In [1]: import numpy as np

In [2]: np.set_printoptions(precision=3, suppress=True, linewidth=120, floatmode="fixed")

In [3]: O, _ = np.linalg.qr(np.array([[-0.9, 0.8, 1.5, 0.1],
   ...:     [2.2, 0.4, -0.3, -0.6],
   ...:     [-1.8, -1.4, 0.8, -0.7],
   ...:     [0.8, 1.5, -0.3, 1.3]]))

In [4]: vals = np.array([0, 2, 3, -3])

In [5]: A = O @ np.diag(vals) @ O.T

In [6]: A
Out[6]: 
array([[ 2.151,  1.053,  0.458,  0.555],
       [ 1.053,  1.060,  0.171, -1.345],
       [ 0.458,  0.171, -0.929, -2.047],
       [ 0.555, -1.345, -2.047, -0.282]])

In [7]: T = np.stack([A, 4 * A, A[::-1]])

In [8]: np.linalg.norm(T, axis=(1, 2))
Out[8]: array([ 4.690, 18.762,  4.690])

In [9]: np.linalg.matrix_rank(T)
Out[9]: array([3, 3, 3])

In [10]: np.einsum("bij,cij->bc", T, T)
Out[10]: 
array([[ 22.000,  88.000,   3.882],
       [ 88.000, 352.000,  15.530],
       [  3.882,  15.530,  22.000]])

In [11]: left, sigma, Vh = np.linalg.svd(A, full_matrices=False)

In [12]: (sigma > 1e-8).sum()
Out[12]: np.int64(3)

In [13]: print(left.shape, sigma.shape, Vh.shape)
(4, 4) (4,) (4, 4)

In [14]: np.cumsum(sigma ** 2) / np.sum(sigma ** 2)
Out[14]: array([0.409, 0.818, 1.000, 1.000])

In [15]: rng = np.random.default_rng(5312)

In [16]: A2 = A + rng.integers(-2, 3, (4, 3)) @ rng.integers(-2, 3, (3, 4))

In [17]: A2
Out[17]: 
array([[ 4.151,  4.053,  4.458,  1.555],
       [ 2.053,  4.060,  2.171, -0.345],
       [-6.542, -4.829, -0.929,  0.953],
       [ 2.555,  2.655, -2.047, -0.282]])

In [18]: print(np.linalg.matrix_rank(A2 - A, tol=1e-8))
3

In [19]: print(np.abs(A2 - A).sum(axis=1))
[10.000  7.000 15.000  6.000]

In [20]: print(A2 - A)
[[ 2.000  3.000  4.000  1.000]
 [ 1.000  3.000  2.000  1.000]
 [-7.000 -5.000  0.000  3.000]
 [ 2.000  4.000  0.000  0.000]]

In [21]: (A + A.T) / 2
Out[21]: 
array([[ 2.151,  1.053,  0.458,  0.555],
       [ 1.053,  1.060,  0.171, -1.345],
       [ 0.458,  0.171, -0.929, -2.047],
       [ 0.555, -1.345, -2.047, -0.282]])

In [22]: round(np.trace(A), 3)
Out[22]: np.float64(2.0)

In [23]: np.allclose(A @ A.T, A.T @ A)
Out[23]: True

In [24]: A @ A
Out[24]: 
array([[ 6.252,  2.713, -0.396, -1.317],
       [ 2.713,  4.071,  3.258, -0.814],
       [-0.396,  3.258,  5.291,  2.502],
       [-1.317, -0.814,  2.502,  6.386]])

In [25]: np.round((A - A.T) / 2, 3) + 0
Out[25]: 
array([[0.000, 0.000, 0.000, 0.000],
       [0.000, 0.000, 0.000, 0.000],
       [0.000, 0.000, 0.000, 0.000],
       [0.000, 0.000, 0.000, 0.000]])

In [26]: round(float(np.linalg.det(A)), 3)
Out[26]: -0.0

In [27]: J = np.load("layer9.npy")

In [28]: print(J)
[[-0.122 -0.990 -0.066]
 [-0.990  0.126 -0.058]
 [-0.066 -0.058  0.996]]

In [29]: lab = rng.permutation(3)

In [30]: A2 = J[:, lab] * rng.choice([-1, 1], 3)

In [31]: print(A2)
[[ 0.990 -0.066 -0.122]
 [-0.126 -0.058 -0.990]
 [ 0.058  0.996 -0.066]]

In [32]: left, _, Vh = np.linalg.svd(J.T @ A2)

In [33]: np.round(np.linalg.lstsq(J, A2)[0], 3) + 0
Out[33]: 
array([[ 0.000,  0.000,  1.000],
       [-1.000,  0.000,  0.000],
       [ 0.000,  1.000,  0.000]])

In [34]: O, R = np.linalg.qr(A2)

In [35]: O.shape, R.shape
Out[35]: ((3, 3), (3, 3))

In [36]: np.abs(np.diag(R))
Out[36]: array([1.000, 1.000, 1.000])

In [37]: np.round(O.T @ O, 3) + 0
Out[37]: 
array([[1.000, 0.000, 0.000],
       [0.000, 1.000, 0.000],
       [0.000, 0.000, 1.000]])

In [38]: np.trace(O @ O.T)
Out[38]: np.float64(3.0)

In [39]: np.allclose(R.T @ R, A2.T @ A2)
Out[39]: True

In [40]: abs(R[0, 0]), np.round(np.linalg.norm(A2[:, 0]), 3)
Out[40]: (np.float64(1.0), np.float64(1.0))

In [41]: vals, V = np.linalg.eigh(J)

In [42]: x0 = np.array([1, -5, 0])

In [43]: np.round(np.abs(J).sum(axis=1).max(), 3), round(np.abs(vals).max(), 3)
Out[43]: (np.float64(1.179), np.float64(1.0))

In [44]: V * np.maximum(vals, 0) @ V.T
Out[44]: 
array([[ 0.439, -0.495, -0.033],
       [-0.495,  0.563, -0.029],
       [-0.033, -0.029,  0.998]])

In [45]: round(float(x0 @ J @ x0 / (x0 @ x0)), 3), vals[0], np.round(vals[-1], 3)
Out[45]: (0.498, np.float64(-1.0), np.float64(1.0))

In [46]: K = np.load("block10.npy")

In [47]: K
Out[47]: 
array([[  1,   3,  -2],
       [  3,   6,  -4],
       [  6,   9,  -2],
       [  7,   8,   0],
       [  5,   7,  -2],
       [  4,   5,  -3],
       [  5,   4,  -4],
       [  3,   6,  -5],
       [  1,   3,  -6],
       [  1,   6,  -6],
       [ -1,   4,  -8],
       [ -3,   6, -10],
       [ -5,   3, -11],
       [ -7,   6, -13],
       [ -9,   6, -11],
       [-12,   5, -14],
       [-10,   6, -15],
       [-10,   4, -15],
       [-10,   5, -16],
       [-12,   6, -15],
       [-12,   4, -15],
       [-15,   5, -17],
       [-14,   4, -19],
       [-14,   4, -22],
       [-15,   4, -22],
       [-17,   2, -23],
       [-15,   1, -20],
       [-15,   2, -20]])

In [48]: x0 = np.array([0, -1, -3])

In [49]: target = K @ x0

In [50]: np.round(np.linalg.pinv(K) @ K, 3) + 0
Out[50]: 
array([[1.000, 0.000, 0.000],
       [0.000, 1.000, 0.000],
       [0.000, 0.000, 1.000]])

In [51]: target = target + 0.02 * rng.normal(size=28)

In [52]: target
Out[52]: 
array([ 3.003,  5.977, -3.000, -7.984, -1.001,  3.987,  8.031,  8.982, 14.985, 11.975, 20.012, 24.002, 29.995, 33.032,
       27.021, 37.005, 38.964, 41.012, 43.014, 38.986, 40.985, 46.021, 53.008, 61.975, 61.981, 66.976, 59.005, 58.027])

In [53]: coef, *_ = np.linalg.lstsq(K, target)

In [54]: coef
Out[54]: array([-0.001, -0.999, -2.999])

In [55]: coef.round()
Out[55]: array([-0.000, -1.000, -3.000])

In [56]: A2 = np.c_[K[:, :2] @ np.array([[3, 1], [0, -3]]), np.array([-1, -2, -1, 2, -1, -2, 2, 2, -1, -2, 2, 2, 0, 2, -2, -1, -2, -1, 0, 1, 0, 1, 2, 1, 0, 2, 2, -2])]

In [57]: A2
Out[57]: 
array([[  3,  -8,  -1],
       [  9, -15,  -2],
       [ 18, -21,  -1],
       [ 21, -17,   2],
       [ 15, -16,  -1],
       [ 12, -11,  -2],
       [ 15,  -7,   2],
       [  9, -15,   2],
       [  3,  -8,  -1],
       [  3, -17,  -2],
       [ -3, -13,   2],
       [ -9, -21,   2],
       [-15, -14,   0],
       [-21, -25,   2],
       [-27, -27,  -2],
       [-36, -27,  -1],
       [-30, -28,  -2],
       [-30, -22,  -1],
       [-30, -25,   0],
       [-36, -30,   1],
       [-36, -24,   0],
       [-45, -30,   1],
       [-42, -26,   2],
       [-42, -26,   1],
       [-45, -27,   0],
       [-51, -23,   2],
       [-45, -18,   2],
       [-45, -21,  -2]])

In [58]: np.linalg.matrix_rank(np.c_[K, A2])
Out[58]: np.int64(4)

In [59]: np.round(np.linalg.norm(A2 - K @ np.linalg.lstsq(K, A2)[0], axis=0), 3) + 0
Out[59]: array([0.000, 0.000, 7.923])

In [60]: np.round(np.linalg.lstsq(K, A2[:, 0])[0], 3) + 0
Out[60]: array([3.000, 0.000, 0.000])

In [61]: cov = np.cov(A2, rowvar=False)

In [62]: np.linalg.eigvalsh(cov)[::-1]
Out[62]: array([605.689,  20.198,   2.482])

In [63]: print(cov)
[[578.571 122.952  -5.206]
 [122.952  47.254  -0.585]
 [ -5.206  -0.585   2.544]]

In [64]: F = np.load("a.npy")

In [65]: F
Out[65]: 
array([[-0.159,  0.070, -0.010],
       [ 0.998, -0.912,  0.217],
       [-0.159,  0.070, -0.010],
       [-0.310,  0.139, -0.020],
       [-0.984,  0.782, -0.149],
       [-0.159,  0.070, -0.010],
       [ 0.922, -0.604,  0.100],
       [ 0.991, -0.831,  0.168],
       [-0.159,  0.070, -0.010],
       [ 0.994, -0.851,  0.178],
       [-0.310,  0.139, -0.020],
       [ 0.000,  0.000,  0.000],
       [-0.894,  0.558, -0.090],
       [ 0.565, -0.273,  0.040],
       [ 0.000,  0.000,  0.000],
       [-0.310,  0.139, -0.020],
       [-0.922,  0.604, -0.100],
       [-0.446,  0.207, -0.030],
       [ 0.856, -0.508,  0.080],
       [-0.664,  0.336, -0.050],
       [-0.664,  0.336, -0.050],
       [-0.984,  0.782, -0.149],
       [-0.958,  0.686, -0.119]])

In [66]: left, sigma, Vh = np.linalg.svd(F)

In [67]: np.argmax(sigma[:-1] / (sigma[1:] + 1e-6)) + 1
Out[67]: np.int64(2)

In [68]: A2 = left[:, :2] @ np.diag(sigma[:2]) @ Vh[:2]

In [69]: round(np.linalg.norm(F - A2) / np.linalg.norm(F), 3)
Out[69]: np.float64(0.007)

In [70]: np.round(np.linalg.norm(F - A2, 2), 3), round(float(sigma[2]), 3)
Out[70]: (np.float64(0.029), 0.029)

In [71]: np.linalg.matrix_rank(F, rtol=0.05)
Out[71]: np.int64(2)
